% python3 -q
>>> import numpy as np
>>> from numpy import linalg as LA
>>> np.set_printoptions(suppress=True, linewidth=140)
>>> mat = np.load("dump.npy")
>>> print(mat)
[[-2 -1  0  1  2]
 [ 3  4  5  6  7]
 [ 8  9 10 11 12]
 [13 14 15 16 17]]
>>> # rank 2
>>> u, r1 = mat[0], mat[2]
>>> print(u @ r1)
10
>>> p = (u @ r1) / (u @ u) * u
>>> print(round(float(LA.norm(u + r1) ** 2 + LA.norm(u - r1) ** 2), 2))
1040.0
>>> print(r1 - p)
[10. 10. 10. 10. 10.]
>>> data = np.array([[3, -3, -3], [-3, 3, -3], [-3, -3, 3]])
>>> print(data)
[[ 3 -3 -3]
 [-3  3 -3]
 [-3 -3  3]]
>>> # symmetric, so the eigenvalues are real
>>> w, vecs = LA.eigvalsh(data)
Traceback (most recent call last):
  File "<python-input-14>", line 1, in <module>
    w, vecs = LA.eigvalsh(data)
    ^^^^^^^
ValueError: too many values to unpack (expected 2)
>>> w, vecs = LA.eigh(data)
>>> print(np.round(vecs.T @ data @ vecs, 2) + 0)
[[-3.  0.  0.]
 [ 0.  6.  0.]
 [ 0.  0.  6.]]
>>> print(np.round(LA.svd(data, compute_uv=False), 2))
[6. 6. 3.]
>>> O, R = LA.qr(data)
>>> print(np.round(O.T @ O, 2) + 0)
[[1. 0. 0.]
 [0. 1. 0.]
 [0. 0. 1.]]
>>> print(np.round(np.abs(np.diag(R)), 2))
[5.2  4.9  4.24]
>>> print(O.round(2) + 0)
[[-0.58  0.41  0.71]
 [ 0.58 -0.41  0.71]
 [ 0.58  0.82  0.  ]]
>>> print(R.round(2))
[[-5.2   1.73  1.73]
 [ 0.   -4.9   2.45]
 [ 0.    0.   -4.24]]
>>> w, vecs = LA.eigh(data)
>>> x = np.array([2, -1, 2])
>>> print(np.round(LA.eigvalsh(data[1:, 1:]), 2))
[0. 6.]
>>> F = np.load("block17.npy")
>>> print(F)
[[ 18   6   2  27   9   3]
 [ -6   8   2  -9  12   3]
 [ 12   4  18  18   6  27]
 [ 45  15   5  36  12   4]
 [-15  20   5 -12  16   4]
 [ 30  10  45  24   8  36]]
>>> B = F[0, 0] * F[1:] - np.outer(F[1:, 0], F[0])
>>> print(B)
[[   0  180   48    0  270   72]
 [   0    0  300    0    0  450]
 [   0    0    0 -567 -189  -63]
 [   0  450  120  189  423  117]
 [   0    0  750 -378 -126  558]]
>>> print(np.flatnonzero(~B.round(6).any(axis=1)))
[]
>>> u, r1 = B[2], B[0]
>>> print(u @ u)
361179
>>> p = (u @ r1) / (u @ u) * u
>>> print(np.outer(u, r1))
[[      0       0       0       0       0       0]
 [      0       0       0       0       0       0]
 [      0       0       0       0       0       0]
 [      0 -102060  -27216       0 -153090  -40824]
 [      0  -34020   -9072       0  -51030  -13608]
 [      0  -11340   -3024       0  -17010   -4536]]
>>> print(LA.matrix_rank(np.outer(u, r1)))
1
>>> print(p.round(2))
[-0.   -0.   -0.   87.23 29.08  9.69]
>>> print(np.round(LA.norm(u + r1) ** 2 + LA.norm(u - r1) ** 2, 2))
947934.0
>>> x = np.array([-2, -2, 1, -2, 2, 0])
>>> target = F @ x
>>> print(target)
[ -82   40  -38 -163   51  -67]
>>> print(np.round(LA.solve(F, F[:, 0]), 2) + 0)
[1. 0. 0. 0. 0. 0.]
>>> print(np.round(LA.solve(F, target + F[:, 5]), 2))
[-2. -2.  1. -2.  2.  1.]
>>> print(np.round(LA.solve(F, -2 * target), 2) + 0)
[ 4.  4. -2.  4. -4.  0.]
>>> print(np.round(LA.solve(F.T, F[1]), 2) + 0)
[0. 1. 0. 0. 0. 0.]
>>> m1 = np.load("sample15.npy")
>>> print(m1)
[[ -5.18   9.26 -13.68]
 [ 27.27  22.26 -10.66]
 [ -4.58   8.01 -14.64]
 [ -4.87   8.1  -15.82]
 [ 27.51  24.58 -10.75]
 [ 27.45  22.39 -11.34]
 [ 25.12  23.21 -11.08]
 [ -4.82   8.17 -15.25]
 [ 25.45  22.7  -10.32]
 [ 27.22  22.17 -10.75]
 [ -5.55  10.37 -13.96]
 [ -4.37   7.48 -14.71]
 [ -5.39  10.22 -13.45]
 [ 28.05  21.89 -10.41]
 [ 27.4   20.73 -11.78]
 [ -5.43   8.22 -13.37]
 [ 27.87  19.72 -10.72]
 [ 24.86  21.87 -10.61]
 [ 27.56  21.32 -12.99]
 [ -4.81  10.26 -16.18]
 [ 25.45  20.81 -11.76]
 [ 25.86  20.96  -9.87]
 [ 27.03  21.51 -11.57]
 [ -4.39   8.87 -15.37]
 [ -6.31   9.64 -14.6 ]
 [ -6.83   7.77 -13.03]]
>>> O, R = LA.qr(m1)
>>> print(np.round(np.trace(O @ O.T), 2))
3.0
>>> print(R.round(2))
[[101.71  74.94 -31.78]
 [  0.   -45.28  56.08]
 [  0.     0.     9.83]]
>>> print(O.shape, R.shape)
(26, 3) (3, 3)
>>> print(np.round(O.T @ O, 2) + 0)
[[1. 0. 0.]
 [0. 1. 0.]
 [0. 0. 1.]]
>>> print(round(abs(R[0, 0]), 2), round(float(LA.norm(m1[:, 0])), 2))
101.71 101.71
>>> B = R / np.sqrt((R ** 2).mean(axis=1, keepdims=True))
>>> print(B[1].round(2))
[ 0.   -1.09  1.35]
>>> print(np.round(R - R.mean(axis=1, keepdims=True), 2))
[[ 53.42  26.65 -80.07]
 [ -3.6  -48.88  52.48]
 [ -3.28  -3.28   6.55]]
>>> print(np.round(LA.norm(B, axis=1), 2))
[1.73 1.73 1.73]
>>> print(LA.matrix_rank(R - R.mean(axis=1, keepdims=True)))
2
>>> print(data @ data)
[[27 -9 -9]
 [-9 27 -9]
 [-9 -9 27]]
>>> assert data == data.T
Traceback (most recent call last):
  File "<python-input-59>", line 1, in <module>
    assert data == data.T
           ^^^^^^^^^^^^^^
ValueError: The truth value of an array with more than one element is ambiguous. Use a.any() or a.all()
>>> print(np.round(np.sort(np.abs(LA.eigvals(data))), 2))
[3. 6. 6.]
>>> print(np.trace(data))
9
>>> E = np.load("case12.npy")
>>> print(E)
[[ 0.1 -3.   0.  -1.   3.   3.   1.   3. ]
 [-2.  -0.9  0.  -2.  -1.   1.  -2.   0. ]
 [-1.  -3.  -2.9  0.  -2.   1.   1.   1. ]
 [-2.   3.  -2.  -0.9  0.   2.   3.  -3. ]
 [-3.   0.  -2.   2.  -2.9 -1.  -2.  -2. ]
 [-3.  -3.   3.   2.   3.   2.1  3.  -3. ]
 [-3.   0.  -3.   2.   0.   0.  -2.9  0. ]
 [ 0.  -3.   0.  -1.   3.   3.   1.   3.1]]
>>> def softmax(z):
...     e = np.exp(z - z.max(axis=-1, keepdims=True))
...     return e / e.sum(axis=-1, keepdims=True)
... 
>>> print(np.round(softmax(E).sum(axis=1), 2))
[1. 1. 1. 1. 1. 1. 1. 1.]
>>> print(np.round(softmax(10 * E[6]), 2) + 0)
[0. 0. 0. 1. 0. 0. 0. 0.]
>>> S = E @ E.T / np.sqrt(8)
>>> print(np.round(softmax(S), 2) + 0)
[[0.47 0.   0.   0.   0.   0.   0.   0.53]
 [0.01 0.8  0.03 0.   0.07 0.   0.07 0.01]
 [0.   0.   0.98 0.   0.   0.   0.   0.  ]
 [0.   0.   0.   1.   0.   0.   0.   0.  ]
 [0.   0.   0.   0.   0.97 0.   0.03 0.  ]
 [0.   0.   0.   0.   0.   1.   0.   0.  ]
 [0.   0.   0.   0.   0.12 0.   0.88 0.  ]
 [0.47 0.   0.   0.   0.   0.   0.   0.53]]
>>> print(np.round(softmax(S + np.triu(np.full(S.shape, -np.inf), 1)), 2) + 0)
[[1.   0.   0.   0.   0.   0.   0.   0.  ]
 [0.01 0.99 0.   0.   0.   0.   0.   0.  ]
 [0.   0.   0.99 0.   0.   0.   0.   0.  ]
 [0.   0.   0.   1.   0.   0.   0.   0.  ]
 [0.   0.   0.   0.   1.   0.   0.   0.  ]
 [0.   0.   0.   0.   0.   1.   0.   0.  ]
 [0.   0.   0.   0.   0.12 0.   0.88 0.  ]
 [0.47 0.   0.   0.   0.   0.   0.   0.53]]
